$ python -q
>>> import numpy as np
>>> np.set_printoptions(precision=2, suppress=True, linewidth=200)
>>> m1 = np.load("out11.npy")
>>> m1
array([[ -5.34,   5.43, -33.44,  -4.27,  -5.02,  -9.  ,   5.21,   4.84, -15.56,  -4.77, -26.2 ],
       [-14.85,  -5.94,  -4.46, -14.92,  -6.09, -10.4 ,  -2.96,  -6.6 ,   0.81,  -0.48,  15.55],
       [ -4.9 ,  11.14,  -0.4 ,   2.26,  11.16,  13.  ,  -9.26,  -4.39,   3.98,  -0.91, -14.9 ],
       [ -5.34,   5.78, -35.19,  -4.81,  -3.55, -10.18,   7.45,   4.37, -15.26,  -5.38, -26.38],
       [ -4.36,   4.42, -34.05,  -3.53,  -2.49,  -9.43,   6.63,   6.19, -14.39,  -5.78, -24.55],
       [ -3.34,   4.74, -32.45,  -5.15,  -3.75, -10.81,   6.96,   4.3 , -15.08,  -4.4 , -25.67],
       [-13.39,  -6.  ,  -3.69, -14.87,  -6.89,  -9.23,  -2.56,  -9.54,   1.02,   0.04,  16.05],
       [ -3.37,   4.24, -34.9 ,  -3.97,  -4.81,  -7.53,   5.59,   4.7 , -15.74,  -4.47, -26.31],
       [-12.53,  -5.31,  -3.44, -15.26,  -8.15, -10.35,  -2.12,  -6.97,   0.73,  -1.38,  15.48],
       [ -1.44,  14.09,  -1.69,   3.13,  12.  ,  14.49, -10.13,  -5.84,   3.15,   0.38, -13.37],
       [ -2.13,   4.27, -32.23,  -4.17,  -4.73,  -9.2 ,   5.84,   6.29, -13.63,  -5.68, -25.52],
       [-12.97,  -6.48,  -2.74, -14.46,  -8.81,  -8.63,  -3.  ,  -8.55,   0.42,  -1.58,  14.61],
       [-14.88,  -5.4 ,  -5.27, -14.62,  -6.25,  -9.39,  -4.29,  -7.07,   0.6 ,  -1.43,  13.37],
       [-13.61,  -5.19,  -3.91, -16.3 ,  -8.17, -11.56,  -0.14,  -6.55,   1.59,  -0.12,  14.8 ],
       [ -1.38,  14.62,  -3.12,   2.66,  10.76,  14.04, -10.86,  -4.06,   3.78,  -0.74, -13.79],
       [-12.4 ,  -6.11,  -3.89, -16.42,  -8.3 , -10.58,  -1.45,  -9.13,   1.75,  -1.21,  16.56]])
>>> Q, V = np.linalg.qr(m1[:, :9])[0], np.linalg.qr(m1[:, 9:])[0]
>>> s = np.linalg.svd(Q.T @ V, compute_uv=False)
>>> s
array([1.  , 0.98])
>>> round(np.linalg.norm(Q @ Q.T - V @ V.T, 2), 2)
np.float64(1.0)
>>> x0 = np.array([-1, 0, 0, -3, 3, -3, 3, 1, -2, 0, -1])
>>> rhs = m1 @ x0
>>> np.round(np.linalg.pinv(m1) @ m1, 2) + 0
array([[1., 0., 0., 0., 0., 0., 0., 0., 0., 0., 0.],
       [0., 1., 0., 0., 0., 0., 0., 0., 0., 0., 0.],
       [0., 0., 1., 0., 0., 0., 0., 0., 0., 0., 0.],
       [0., 0., 0., 1., 0., 0., 0., 0., 0., 0., 0.],
       [0., 0., 0., 0., 1., 0., 0., 0., 0., 0., 0.],
       [0., 0., 0., 0., 0., 1., 0., 0., 0., 0., 0.],
       [0., 0., 0., 0., 0., 0., 1., 0., 0., 0., 0.],
       [0., 0., 0., 0., 0., 0., 0., 1., 0., 0., 0.],
       [0., 0., 0., 0., 0., 0., 0., 0., 1., 0., 0.],
       [0., 0., 0., 0., 0., 0., 0., 0., 0., 1., 0.],
       [0., 0., 0., 0., 0., 0., 0., 0., 0., 0., 1.]])
>>> rng = np.random.default_rng(554533)
>>> rhs = rhs + 0.05 * rng.normal(size=16)
>>> rhs
array([107.8 ,  39.88, -32.71, 123.22, 115.03, 120.89,  29.68, 102.69,  34.62, -44.56, 104.6 ,  22.87,  33.73,  47.67, -46.86,  34.95])
>>> beta, *_ = np.linalg.lstsq(m1, rhs)
>>> round(float(np.linalg.norm(rhs - m1 @ beta)), 2)
0.12
>>> beta.round()
array([-1., -0., -0., -3.,  3., -3.,  3.,  1., -2.,  0., -1.])
>>> beta.round(2) + 0
array([-0.99, -0.01,  0.  , -2.99,  2.99, -3.01,  2.97,  0.99, -2.01,  0.  , -1.  ])
>>> T = np.stack([m1, 3 * m1, m1[::-1]])
>>> (T @ m1.T).shape
(3, 16, 16)
>>> np.linalg.norm(T, axis=(1, 2))
array([150.92, 452.76, 150.92])
>>> np.linalg.matrix_rank(T)
array([11, 11, 11])
>>> th = np.radians(60)
>>> Rm = np.eye(11)
>>> Rm[6, 6] = Rm[8, 8] = np.cos(th)
>>> Rm[6, 8], Rm[8, 6] = -np.sin(th), np.sin(th)
>>> Rm
array([[ 1.  ,  0.  ,  0.  ,  0.  ,  0.  ,  0.  ,  0.  ,  0.  ,  0.  ,  0.  ,  0.  ],
       [ 0.  ,  1.  ,  0.  ,  0.  ,  0.  ,  0.  ,  0.  ,  0.  ,  0.  ,  0.  ,  0.  ],
       [ 0.  ,  0.  ,  1.  ,  0.  ,  0.  ,  0.  ,  0.  ,  0.  ,  0.  ,  0.  ,  0.  ],
       [ 0.  ,  0.  ,  0.  ,  1.  ,  0.  ,  0.  ,  0.  ,  0.  ,  0.  ,  0.  ,  0.  ],
       [ 0.  ,  0.  ,  0.  ,  0.  ,  1.  ,  0.  ,  0.  ,  0.  ,  0.  ,  0.  ,  0.  ],
       [ 0.  ,  0.  ,  0.  ,  0.  ,  0.  ,  1.  ,  0.  ,  0.  ,  0.  ,  0.  ,  0.  ],
       [ 0.  ,  0.  ,  0.  ,  0.  ,  0.  ,  0.  ,  0.5 ,  0.  , -0.87,  0.  ,  0.  ],
       [ 0.  ,  0.  ,  0.  ,  0.  ,  0.  ,  0.  ,  0.  ,  1.  ,  0.  ,  0.  ,  0.  ],
       [ 0.  ,  0.  ,  0.  ,  0.  ,  0.  ,  0.  ,  0.87,  0.  ,  0.5 ,  0.  ,  0.  ],
       [ 0.  ,  0.  ,  0.  ,  0.  ,  0.  ,  0.  ,  0.  ,  0.  ,  0.  ,  1.  ,  0.  ],
       [ 0.  ,  0.  ,  0.  ,  0.  ,  0.  ,  0.  ,  0.  ,  0.  ,  0.  ,  0.  ,  1.  ]])
>>> B = m1 @ Rm.T
>>> np.allclose(m1 @ m1.T, B @ B.T)
True
>>> np.linalg.svd(m1, compute_uv=False), np.linalg.svd(B, compute_uv=False)
(array([117.57,  84.87,  40.75,   5.2 ,   4.57,   4.08,   3.61,   2.45,   1.88,   1.75,   0.67]), array([117.57,  84.87,  40.75,   5.2 ,   4.57,   4.08,   3.61,   2.45,   1.88,   1.75,   0.67]))
>>> F = np.load("x.npy")
>>> F
array([[-0.67, -0.71, -1.91, -0.73,  4.69,  3.33],
       [ 0.79,  6.2 , -0.36, -1.43,  0.18,  3.54],
       [ 0.47,  1.93, -5.53, -0.5 , -1.6 , -2.62],
       [ 5.39, -1.05, -4.48, -0.18, -4.46,  2.93],
       [ 1.44,  4.11, -2.95,  5.66, -3.57, -2.33],
       [-4.89,  8.55, -3.32,  1.61, -0.11,  7.81],
       [-3.93,  3.96,  5.98,  3.59, -2.51, -5.9 ],
       [ 1.31, -2.03, -9.62, -8.73,  6.04, -1.01],
       [-4.19,  3.26,  7.16, -1.5 , -0.32,  0.41],
       [-1.07,  7.34,  6.86, -3.61, -1.03, -3.48],
       [-4.47,  0.96,  4.81,  4.84, -7.38, -3.03],
       [ 0.2 ,  1.38, -1.78, -5.58, -1.27, -0.01],
       [-2.45, -4.17,  2.4 , -2.45,  0.65,  0.65],
       [ 1.45,  2.37,  0.01, -4.52,  3.14,  6.26],
       [-0.11, -5.88, -6.12, -4.75,  2.35,  3.74],
       [ 0.14, -1.99,  4.43, -2.11, -2.23, -1.21],
       [ 1.94, -0.01,  2.57,  1.4 , -1.66,  1.16],
       [-3.96, -1.74, -5.27,  7.71,  0.56, -1.12]])
>>> Xc = F - F.mean(axis=0)
>>> Uu, s, vt = np.linalg.svd(Xc, full_matrices=False)
>>> s
array([25.55, 17.42, 15.62, 11.96, 11.  ,  6.51])
>>> np.abs(Uu[:, 0]).argmax()
np.int64(7)
>>> np.abs(vt[-1])
array([0.58, 0.04, 0.24, 0.41, 0.66, 0.11])
>>> np.abs(vt[0]).argmax()
np.int64(2)
>>> A = np.load("test18.npy")
>>> A
array([[ 2.03,  2.42, -0.8 , -0.4 , -4.02,  0.1 ,  4.52, -5.55, -0.55, -3.45,  0.29,  0.65, -0.14],
       [-3.76,  0.79,  3.01, -4.05, -0.08, -0.08,  4.75, -4.06,  2.49,  3.15,  1.39, -1.87,  1.01],
       [ 0.62,  1.44, -0.03,  1.07, -0.57,  0.59, -0.76,  1.99,  0.18, -1.06,  0.3 , -0.18, -1.23],
       [-2.02, -0.41, -0.55,  2.21,  2.58,  2.16, -5.21,  8.1 , -0.29,  0.23,  1.41, -1.37,  0.81],
       [-2.72,  0.06,  0.51, -1.37,  0.21,  1.15,  1.42, -0.61,  0.42,  0.64,  1.62, -1.38,  2.19],
       [-0.65,  2.57,  3.34, -2.81, -1.38, -1.17,  4.47, -3.67,  2.96,  2.13, -0.02, -0.76, -2.74],
       [ 2.75,  1.43,  0.54,  1.38, -0.53, -1.09, -1.23,  1.66,  0.64, -0.36, -1.46,  0.96, -3.88],
       [-4.42,  0.97, -1.3 , -0.46, -0.87,  4.05,  1.53,  0.67, -0.95, -2.37,  4.19, -2.63,  5.5 ],
       [ 3.99, -1.05, -2.41,  3.01, -0.14, -0.86, -3.31,  1.71, -2.08, -2.32, -1.98,  2.2 , -1.35],
       [ 0.8 , -1.55,  0.89, -0.67,  1.32, -1.98, -0.55, -0.82,  0.55,  2.35, -1.79,  0.91, -1.39],
       [ 1.28,  6.89,  2.11,  0.47, -4.14,  1.24,  3.25,  0.64,  2.51, -2.69,  1.45, -1.21, -4.81],
       [ 2.66,  1.51, -0.96,  3.52, -0.07,  0.53, -4.17,  5.87, -0.49, -2.11, -0.59,  0.63, -3.04]])
>>> # looks like rank 4
>>> Uu, s, vt = np.linalg.svd(A)
>>> V = vt[:(s > 1e-8).sum()]
>>> x0 = A[11] + -3 * A[7] + rng.integers(2) * np.eye(13)[1]
>>> x0
array([ 15.92,  -0.4 ,   2.94,   4.9 ,   2.54, -11.62,  -8.76,   3.86,   2.36,   5.  , -13.16,   8.52, -19.54])
>>> round(float(np.linalg.norm(x0 - V.T @ V @ x0)), 2)
0.77
>>> np.allclose(V.T @ V @ x0, x0)
False
>>> np.linalg.matrix_rank(np.vstack([A, x0]))
np.int64(5)
>>> Uu, s, vt = np.linalg.svd(A)
>>> s.round(2) + 0
array([19.95, 15.01, 12.22, 10.  ,  0.  ,  0.  ,  0.  ,  0.  ,  0.  ,  0.  ,  0.  ,  0.  ])
>>> np.argmax(s[:-1] / (s[1:] + 1e-6)) + 1
np.int64(4)
>>> B = Uu[:, :4] @ np.diag(s[:4]) @ vt[:4]
>>> np.linalg.matrix_rank(A, rtol=0.05)
np.int64(4)
>>> np.linalg.matrix_rank(B)
np.int64(4)
>>> mat = np.array([[2, -2, 2, -2, 2, -2],
...     [1, -1, 1, -1, 1, -1],
...     [1, -2, 1, -2, 1, -2],
...     [2, -2, 2, -2, 2, -2],
...     [1, -1, 1, -1, 1, -1],
...     [1, -2, 1, -2, 1, -2]])
>>> # rows 0 and 3 are equal
>>> w1 = np.array([[3, 3, 2], [3, 1, 3], [2, 2, 2], [0, 0, 0], [0, 0, 2], [1, 2, 3]])
>>> beta = np.array([0, -3, 5])
>>> hid = np.maximum(mat @ w1 + beta, 0)
>>> np.linalg.matrix_rank(hid)
np.int64(2)
>>> hid
array([[2, 1, 5],
       [1, 0, 5],
       [0, 0, 0],
       [2, 1, 5],
       [1, 0, 5],
       [0, 0, 0]])
>>> Z = np.array([[7, 4, 8], [5, 9, 8], [9, 3, 8]])
>>> (hid @ Z).round(6).argmax(axis=1)
array([0, 0, 0, 0, 0, 0])
>>> Uu, s, vt = np.linalg.svd(mat)
>>> V = vt[:(s > 1e-8).sum()]
>>> x0 = mat[3] + 2 * mat[4] + rng.integers(2) * np.eye(6)[4]
>>> x0
array([ 4., -4.,  4., -4.,  5., -4.])
>>> np.round(V.T @ V, 2) + 0
array([[0.33, 0.  , 0.33, 0.  , 0.33, 0.  ],
       [0.  , 0.33, 0.  , 0.33, 0.  , 0.33],
       [0.33, 0.  , 0.33, 0.  , 0.33, 0.  ],
       [0.  , 0.33, 0.  , 0.33, 0.  , 0.33],
       [0.33, 0.  , 0.33, 0.  , 0.33, 0.  ],
       [0.  , 0.33, 0.  , 0.33, 0.  , 0.33]])
>>> round(float(np.linalg.norm(x0 - V.T @ V @ x0)), 2)
0.82
>>> r0, r1 = F[11], F[2]
>>> round(r0 @ r0, 2)
np.float64(37.86)
>>> pr = (r0 @ r1) / (r0 @ r0) * r0
>>> pr.round(2) + 0
array([ 0.09,  0.64, -0.82, -2.57, -0.59,  0.  ])
>>> np.round(np.linalg.norm(r0 + r1) ** 2 + np.linalg.norm(r0 - r1) ** 2, 2)
np.float64(164.13)
>>> np.linalg.matrix_rank(np.outer(r0, r1))
np.int64(1)
>>> r1 - pr
array([ 0.38,  1.29, -4.71,  2.07, -1.01, -2.62])
>>> J = np.load("data.npy")
>>> J
array([[-0.63, -1.01, -2.2 , -0.11,  1.13,  0.73,  0.3 ,  0.92, -0.1 ],
       [-1.09, -1.32, -0.59, -1.02,  0.95,  0.3 ,  1.49, -0.68,  0.99],
       [ 0.46,  1.12,  1.13, -1.74,  0.05,  0.68, -1.42,  0.85, -0.03],
       [ 0.32, -0.41,  0.29, -0.35,  2.24,  0.31,  1.63, -0.77,  0.37],
       [-0.13, -1.75, -0.6 ,  1.17,  0.47, -0.67,  1.63,  0.95,  0.04],
       [-0.83, -1.02,  0.88, -0.38, -0.35,  1.01,  1.41, -1.02,  1.48],
       [-1.2 , -0.19, -1.08,  1.29, -0.61,  0.04, -1.92,  0.76, -0.25],
       [ 0.48, -0.55, -0.99,  2.11, -0.62,  0.41, -1.04,  0.26, -1.14],
       [ 1.13,  0.14, -0.28,  1.56, -0.95,  1.02, -0.47,  1.37,  1.08],
       [ 0.69, -0.02,  0.19, -0.67, -1.06, -1.54, -0.48, -1.94, -0.76],
       [-0.31, -0.64, -0.35, -1.17, -1.78,  0.82, -0.5 , -0.08,  1.7 ],
       [-0.82,  1.31,  2.22,  0.7 ,  0.27,  0.68,  0.21,  0.7 , -0.37],
       [ 0.03, -0.77, -1.33,  0.28,  2.02, -0.78, -0.93, -0.87, -0.52],
       [-1.87, -0.6 , -1.72,  0.15,  0.67,  0.63,  0.68, -0.93, -0.01],
       [-0.07,  0.5 ,  0.88, -0.19,  1.75, -0.81, -1.98,  0.34,  0.43],
       [ 1.05,  0.09,  2.04,  1.19,  0.61,  0.36, -1.17,  0.57,  0.34],
       [-0.43, -1.06, -1.91,  0.07,  1.58, -1.1 , -0.48, -0.13, -0.32],
       [ 1.75, -0.23,  0.38,  0.51,  1.36,  0.44, -1.76, -0.49, -0.27],
       [ 0.14, -0.42, -0.51, -0.61, -1.61, -1.77,  1.2 ,  0.74, -0.68],
       [ 0.9 , -0.66, -0.89,  0.88,  0.54,  1.94, -0.69, -1.23,  0.39],
       [-1.71, -0.08,  0.65, -1.46, -0.34,  1.51,  0.05, -1.05,  0.06],
       [ 1.2 ,  0.48,  0.42, -0.72, -1.89, -1.43,  0.2 , -0.46,  0.89],
       [ 0.03,  2.4 , -0.42,  0.28, -0.48,  1.34, -0.11,  0.85,  0.48],
       [ 0.2 ,  0.67,  0.85,  0.48, -0.82,  2.1 , -0.04,  0.05, -1.57],
       [ 0.54,  0.17,  0.84,  0.45,  1.29,  0.9 ,  1.73,  0.46, -1.45],
       [ 0.76,  1.52, -0.27,  0.59, -0.93,  0.68,  0.55,  0.47,  1.96],
       [-0.2 ,  0.19, -1.16,  0.03, -0.36, -1.04, -1.07, -0.42, -2.24],
       [-2.27,  0.61, -0.84, -0.07,  1.2 , -0.48, -0.38,  0.04, -0.97],
       [ 1.53, -1.44, -1.36,  1.12, -0.18,  0.27, -0.74,  0.01,  0.9 ]])
>>> cov = np.cov(J, rowvar=False)
>>> cov.shape
(9, 9)
>>> J.std(axis=0)
array([0.99, 0.92, 1.09, 0.9 , 1.13, 1.  , 1.08, 0.8 , 0.97])
>>> round(np.corrcoef(J[:, 1], J[:, 6])[0, 1], 2)
np.float64(-0.21)
>>> np.median(J, axis=0)
array([ 0.03, -0.19, -0.35,  0.15,  0.05,  0.41, -0.38,  0.04, -0.01])
>>> lab = J[:, 4] > np.median(J[:, 4])
>>> r0 = J[lab].mean(axis=0) - J[~lab].mean(axis=0)
>>> r0
array([-0.35, -0.51, -0.09,  0.21,  1.94, -0.1 ,  0.31, -0.11, -0.23])
>>> round(float((((J - J.mean(axis=0)) @ r0 > 0) == lab).mean()), 2)
0.93
>>> np.argsort(-np.abs(r0).round(6), kind="stable")
array([4, 1, 0, 6, 8, 3, 7, 5, 2])
>>> Xc = J - J.mean(axis=0)
>>> V = np.linalg.svd(Xc)[2][:7]
>>> B = Xc - Xc @ V.T @ V
>>> np.linalg.norm(B, axis=1).round(6).argmax()
np.int64(22)
>>> Z = J[[25, 28]].astype(float)
>>> for _ in range(3):
...     lab = np.linalg.norm(J[:, None] - Z, axis=-1).argmin(axis=1)
...     Z = np.array([J[lab == j].mean(axis=0) for j in range(2)])
... 
>>> lab
array([1, 1, 0, 1, 1, 0, 1, 1, 0, 1, 0, 0, 1, 1, 1, 0, 1, 1, 0, 1, 0, 0, 0, 0, 0, 0, 1, 1, 1])
>>> np.abs(Z[1] - Z[0]).argmax()
np.int64(2)
>>> Z
array([[ 0.14,  0.44,  0.55, -0.06, -0.53,  0.61,  0.13,  0.27,  0.3 ],
       [-0.14, -0.54, -0.81,  0.33,  0.69, -0.08, -0.36, -0.26, -0.22]])
>>> np.bincount(lab)
array([13, 16])
>>> Z[1] - Z[0]
array([-0.28, -0.99, -1.36,  0.39,  1.23, -0.69, -0.48, -0.53, -0.52])
>>> D = np.linalg.norm(J[:, None] - J[None], axis=-1)
>>> D[9].round(6).argsort(kind="stable")[:4]
array([ 9, 21, 26, 18])
>>> D[:5, :5]
array([[0.  , 3.02, 4.86, 3.71, 3.03],
       [3.02, 0.  , 4.96, 2.47, 3.26],
       [4.86, 4.96, 0.  , 4.69, 5.6 ],
       [3.71, 2.47, 4.69, 0.  , 3.5 ],
       [3.03, 3.26, 5.6 , 3.5 , 0.  ]])
>>> W0 = np.loadtxt("a.csv", delimiter=",")
>>> W0
array([[-2.,  0.,  0.,  0., -1.,  0.,  0.,  0., -1.,  2.,  0.,  0.],
       [ 0., -1.,  0.,  0.,  0.,  3.,  2.,  1.,  0.,  0., -2., -2.],
       [ 0.,  2.,  1.,  0.,  0.,  3., -1.,  1.,  0.,  0., -1., -2.],
       [ 0., -2.,  3., -3.,  0., -1.,  3., -2.,  0.,  0.,  1.,  3.],
       [-3.,  0.,  0.,  0.,  0.,  0.,  0.,  0., -2., -1.,  0.,  0.],
       [ 0.,  3.,  0.,  3.,  0., -3.,  1.,  0.,  0.,  0., -3., -1.],
       [ 0., -1., -2.,  0.,  0.,  2., -2., -2.,  0.,  0.,  0.,  3.],
       [ 0.,  0., -3.,  3.,  0., -1., -1., -2.,  0.,  0., -2.,  3.],
       [ 1.,  0.,  0.,  0., -2.,  0.,  0.,  0.,  1.,  3.,  0.,  0.],
       [-2.,  0.,  0.,  0., -1.,  0.,  0.,  0.,  1.,  1.,  0.,  0.],
       [ 0., -1.,  2., -1.,  0.,  3.,  0.,  3.,  0.,  0.,  0.,  1.],
       [ 0., -1.,  2.,  0.,  0.,  2., -2.,  3.,  0.,  0.,  2.,  2.]])
>>> Q, Rm = np.linalg.qr(W0)
>>> np.round(Q.T @ Q, 2) + 0
array([[1., 0., 0., 0., 0., 0., 0., 0., 0., 0., 0., 0.],
       [0., 1., 0., 0., 0., 0., 0., 0., 0., 0., 0., 0.],
       [0., 0., 1., 0., 0., 0., 0., 0., 0., 0., 0., 0.],
       [0., 0., 0., 1., 0., 0., 0., 0., 0., 0., 0., 0.],
       [0., 0., 0., 0., 1., 0., 0., 0., 0., 0., 0., 0.],
       [0., 0., 0., 0., 0., 1., 0., 0., 0., 0., 0., 0.],
       [0., 0., 0., 0., 0., 0., 1., 0., 0., 0., 0., 0.],
       [0., 0., 0., 0., 0., 0., 0., 1., 0., 0., 0., 0.],
       [0., 0., 0., 0., 0., 0., 0., 0., 1., 0., 0., 0.],
       [0., 0., 0., 0., 0., 0., 0., 0., 0., 1., 0., 0.],
       [0., 0., 0., 0., 0., 0., 0., 0., 0., 0., 1., 0.],
       [0., 0., 0., 0., 0., 0., 0., 0., 0., 0., 0., 1.]])
>>> np.round(abs(Rm[0, 0]), 2), round(float(np.linalg.norm(W0[:, 0])), 2)
(np.float64(4.24), 4.24)
>>> np.allclose(Rm.T @ Rm, W0.T @ W0)
True
>>> np.trace(Q @ Q.T)
np.float64(12.0)
>>> Rm.round(2) + 0
array([[ 4.24,  0.  ,  0.  ,  0.  ,  0.47,  0.  ,  0.  ,  0.  ,  1.65,  0.  ,  0.  ,  0.  ],
       [ 0.  ,  4.58, -1.31,  3.49,  0.  , -2.4 , -0.65,  0.22,  0.  ,  0.  , -2.84, -3.71],
       [ 0.  ,  0.  , -5.41,  2.85,  0.  , -1.08, -1.87, -3.19,  0.  ,  0.  , -1.53,  1.27],
       [ 0.  ,  0.  ,  0.  ,  2.77,  0.  , -0.19, -0.49,  1.93,  0.  ,  0.  , -1.35,  1.93],
       [ 0.  ,  0.  ,  0.  ,  0.  , -2.4 ,  0.  ,  0.  ,  0.  ,  1.16,  3.74,  0.  ,  0.  ],
       [ 0.  ,  0.  ,  0.  ,  0.  ,  0.  ,  6.25, -2.19,  2.95,  0.  ,  0.  , -0.6 , -1.47],
       [ 0.  ,  0.  ,  0.  ,  0.  ,  0.  ,  0.  , -3.87,  0.88,  0.  ,  0.  ,  3.02,  2.4 ],
       [ 0.  ,  0.  ,  0.  ,  0.  ,  0.  ,  0.  ,  0.  ,  2.92,  0.  ,  0.  ,  0.83, -3.3 ],
       [ 0.  ,  0.  ,  0.  ,  0.  ,  0.  ,  0.  ,  0.  ,  0.  ,  1.72, -0.19,  0.  ,  0.  ],
       [ 0.  ,  0.  ,  0.  ,  0.  ,  0.  ,  0.  ,  0.  ,  0.  ,  0.  , -0.97,  0.  ,  0.  ],
       [ 0.  ,  0.  ,  0.  ,  0.  ,  0.  ,  0.  ,  0.  ,  0.  ,  0.  ,  0.  ,  0.8 , -1.75],
       [ 0.  ,  0.  ,  0.  ,  0.  ,  0.  ,  0.  ,  0.  ,  0.  ,  0.  ,  0.  ,  0.  , -0.13]])
